$ python3 -q
>>> import numpy as np
>>> np.set_printoptions(precision=1, suppress=True, linewidth=160, legacy="1.25")
>>> def rnd(a):
...     return np.round(a, 1) + 0
... 
>>> E = np.array([[0.45, 0.45, -0.15, 0.15],
...     [0.45, 0.45, -0.15, 0.15],
...     [-0.15, -0.15, 0.05, -0.05],
...     [0.15, 0.15, -0.05, 0.05]])
>>> rnd(E)
array([[ 0.4,  0.4, -0.2,  0.2],
       [ 0.4,  0.4, -0.2,  0.2],
       [-0.2, -0.2,  0. ,  0. ],
       [ 0.2,  0.2,  0. ,  0. ]])
>>> # column 1 repeats column 0
>>> vals, evecs = np.linalg.eigh(E)
>>> vec = np.array([4, 5, 4, 5])
>>> np.abs(E).sum(axis=1).max(), rnd(np.abs(vals).max())
(1.2, 1.0)
>>> rnd(vec @ E @ vec / (vec @ vec)), rnd(vals[0]), rnd(vals[-1])
(0.5, 0.0, 1.0)
>>> (np.sign(evecs[:, -1].round(6)) == np.sign(evecs[0, -1].round(6))).astype(int)
array([1, 1, 0, 1])
>>> r = np.linalg.matrix_rank(E)
>>> r
1
>>> ns = np.linalg.svd(E)[2][r:].T
>>> [int(np.linalg.matrix_rank(np.delete(E, i, axis=0))) for i in range(4)]
[1, 1, 1, 1]
>>> [int(np.linalg.matrix_rank(E[:i])) for i in range(1, len(E) + 1)]
[1, 1, 1, 1]
>>> rnd(ns @ ns.T)
array([[ 0.6, -0.4,  0.2, -0.2],
       [-0.4,  0.5,  0.1, -0.2],
       [ 0.2,  0.1,  0.9,  0.1],
       [-0.2, -0.2,  0.1,  1. ]])
>>> np.allclose(E @ ns, 0)
True
>>> rnd(E @ ns)
array([[0., 0., 0.],
       [0., 0., 0.],
       [0., 0., 0.],
       [0., 0., 0.]])
>>> rnd(E @ np.linalg.pinv(E) @ E)
array([[ 0.4,  0.4, -0.2,  0.2],
       [ 0.4,  0.4, -0.2,  0.2],
       [-0.2, -0.2,  0. ,  0. ],
       [ 0.2,  0.2,  0. ,  0. ]])
>>> np.abs(np.diag(np.linalg.qr(E)[1])) > 1e-9
array([ True, False, False, False])
>>> rnd(np.trace(np.linalg.pinv(E) @ E))
1.0
>>> A = np.load("sample8.npy")
>>> A
array([[0, 0, 0, 0, 0],
       [0, 0, 0, 0, 0],
       [0, 0, 2, 0, 0],
       [0, 0, 0, 1, 0],
       [0, 0, 0, 0, 1]])
>>> np.flatnonzero(np.linalg.matrix_power((A != 0) + (A.T != 0) + np.eye(5), 5)[1])
array([1])
>>> (A != 0).astype(int)
array([[0, 0, 0, 0, 0],
       [0, 0, 0, 0, 0],
       [0, 0, 1, 0, 0],
       [0, 0, 0, 1, 0],
       [0, 0, 0, 0, 1]])
>>> A @ A
array([[0, 0, 0, 0, 0],
       [0, 0, 0, 0, 0],
       [0, 0, 4, 0, 0],
       [0, 0, 0, 1, 0],
       [0, 0, 0, 0, 1]])
>>> hat = np.triu(np.array([[1, 3, -2, 2, 2],
...     [-1, 1, 0, -2, 2],
...     [1, 2, 3, -3, -2],
...     [1, 1, -2, -1, 1],
...     [-3, -1, 2, 0, 0]]), 1) + np.eye(5)
>>> A2 = hat @ A @ np.linalg.inv(hat)
>>> A2
array([[  0.,   0.,  -4., -10.,   4.],
       [  0.,   0.,   0.,  -2.,   4.],
       [  0.,   0.,   2.,   3.,  -1.],
       [  0.,   0.,   0.,   1.,   0.],
       [  0.,   0.,   0.,   0.,   1.]])
>>> np.trace(A2), np.trace(A)
(4.0, 4)
>>> data = np.loadtxt("m.csv", delimiter=",")
>>> data
array([[ 2.,  0.,  0.,  0.,  0.,  0.],
       [ 0.,  1.,  0.,  0.,  0.,  0.],
       [ 0.,  0.,  1.,  0.,  0.,  0.],
       [ 0.,  0.,  0., -1.,  0.,  0.],
       [ 0.,  0.,  0.,  0.,  0.,  0.],
       [ 0.,  0.,  0.,  0.,  0.,  2.]])
>>> vec = np.array([2, 9, 5, -5, 9, 0])
>>> data * vec
array([[ 4.,  0.,  0., -0.,  0.,  0.],
       [ 0.,  9.,  0., -0.,  0.,  0.],
       [ 0.,  0.,  5., -0.,  0.,  0.],
       [ 0.,  0.,  0.,  5.,  0.,  0.],
       [ 0.,  0.,  0., -0.,  0.,  0.],
       [ 0.,  0.,  0., -0.,  0.,  0.]])
>>> data @ np.eye(6)[5]
array([0., 0., 0., 0., 0., 2.])
>>> data @ np.ones(6)
array([ 2.,  1.,  1., -1.,  0.,  2.])
>>> data @ (2 * vec)
array([ 8., 18., 10., 10.,  0.,  0.])
>>> Z = 5 * np.array([[1.7, -3.5, -1.0, 0.6], [-0.1, -0.5, 0.2, 0.2]])
>>> rng = np.random.default_rng(14)
>>> labels = rng.integers(0, 2, 30)
>>> W0 = Z[labels] + rng.normal(size=(30, 4))
>>> rnd(W0)
array([[  8.6, -18. ,  -4.7,   0.9],
       [ -1.1,  -0.8,   1.2,   0.8],
       [ -0.1,  -2.1,   1.2,   1.6],
       [  6.8, -16.9,  -5.7,   3.8],
       [  8.5, -18.5,  -5.1,   2. ],
       [  0.5,  -2.5,   1.9,  -0.1],
       [ 10.1, -17.8,  -3.6,   3.9],
       [ -1.6,  -2.2,   0.5,   1.4],
       [  9.9, -16.8,  -3.9,   1.8],
       [ -0.3,  -2.1,   2.1,   0.4],
       [  9.1, -17.1,  -6.5,   2. ],
       [ -0.1,  -3.7,  -0.2,   1.9],
       [  8.8, -17.7,  -4.9,   2.6],
       [ -1. ,  -3. ,   1.4,   2.3],
       [  8. , -17.6,  -5.2,   1.7],
       [ -0.2,  -1.6,   0.2,   1.8],
       [ -1.1,  -1.3,   2.2,   0.6],
       [  6.5, -17.8,  -6.4,   1.7],
       [ -0.8,  -1.1,   0.9,   0.8],
       [ -2.4,  -3.1,  -0.4,   1.5],
       [ -1. ,  -2.5,   1. ,   0.8],
       [  0.5,  -2. ,   0.7,   1.2],
       [  0.1,  -1.1,   1.1,   2.4],
       [  7.9, -17.7,  -6.5,   3.8],
       [  7.5, -18.5,  -4.2,   2.5],
       [ -1.3,  -1.5,   0.8,   1.9],
       [ -0.9,  -1.8,   2.1,   1.1],
       [  1.3,  -2.9,   0.8,   1.1],
       [  0.5,  -2.8,   0.6,   1.3],
       [  9.7, -17.9,  -6.3,   2.9]])
>>> A2 = W0 / np.sqrt((W0 ** 2).mean(axis=1, keepdims=True))
>>> rnd(A2[18])
array([-0.8, -1.3,  1. ,  0.9])
>>> np.linalg.matrix_rank(W0 - W0.mean(axis=1, keepdims=True))
3
